$ ipython --no-banner

In [1]: import numpy as np

In [2]: np.set_printoptions(suppress=True, linewidth=140)

In [3]: arr = np.load("out17.npy")

In [4]: arr
Out[4]: 
array([[-3.  , -6.99, -0.99, -0.99,  2.99, -9.  ],
       [-3.  , -7.02, -1.  , -0.99,  2.97, -9.03],
       [-3.  , -6.99, -1.01, -1.03,  3.04, -8.99],
       [-2.99, -7.03, -0.99, -0.99,  2.98, -9.  ],
       [-2.98, -6.99, -1.01, -1.03,  3.05, -8.99],
       [-2.98, -6.99, -1.  , -1.  ,  3.01, -8.98],
       [-2.97, -7.  , -1.  , -1.03,  2.99, -9.02],
       [-3.01, -7.03, -0.99, -1.  ,  3.02, -9.01],
       [-3.  , -7.01, -0.97, -1.  ,  3.03, -9.01],
       [-3.01, -6.98, -0.99, -1.02,  3.01, -9.  ],
       [-2.97, -6.99, -1.02, -1.  ,  2.99, -8.97],
       [-9.01,  3.  ,  7.03,  3.01, -6.  ,  7.98],
       [-8.97,  3.02,  6.97,  3.04, -5.99,  8.02],
       [-9.  ,  3.01,  7.  ,  2.98, -5.98,  8.02],
       [-9.  ,  3.  ,  7.  ,  3.01, -5.95,  8.03],
       [-9.02,  3.02,  6.98,  2.96, -6.01,  8.  ],
       [-8.97,  3.03,  6.99,  2.99, -6.03,  7.99],
       [-9.07,  3.  ,  7.02,  3.01, -5.99,  8.05],
       [-9.02,  3.01,  6.97,  3.01, -5.98,  7.97],
       [-9.02,  2.99,  6.98,  3.  , -5.99,  7.99],
       [-9.01,  3.01,  7.  ,  3.  , -5.98,  8.01],
       [-9.02,  3.03,  7.01,  2.98, -5.99,  7.98]])

In [5]: Ac = arr - arr.mean(axis=0)

In [6]: vecs = np.linalg.svd(Ac)[2][:2]

In [7]: M2 = Ac - Ac @ vecs.T @ vecs

In [8]: np.round((Ac @ vecs.T).std(axis=0), 2)
Out[8]: array([12.11,  0.02])

In [9]: np.round(M2.std(axis=0), 2)
Out[9]: array([0.02, 0.01, 0.01, 0.02, 0.01, 0.01])

In [10]: np.round(np.diag(vecs.T @ vecs), 2)
Out[10]: array([0.28, 0.19, 0.13, 0.04, 0.77, 0.58])
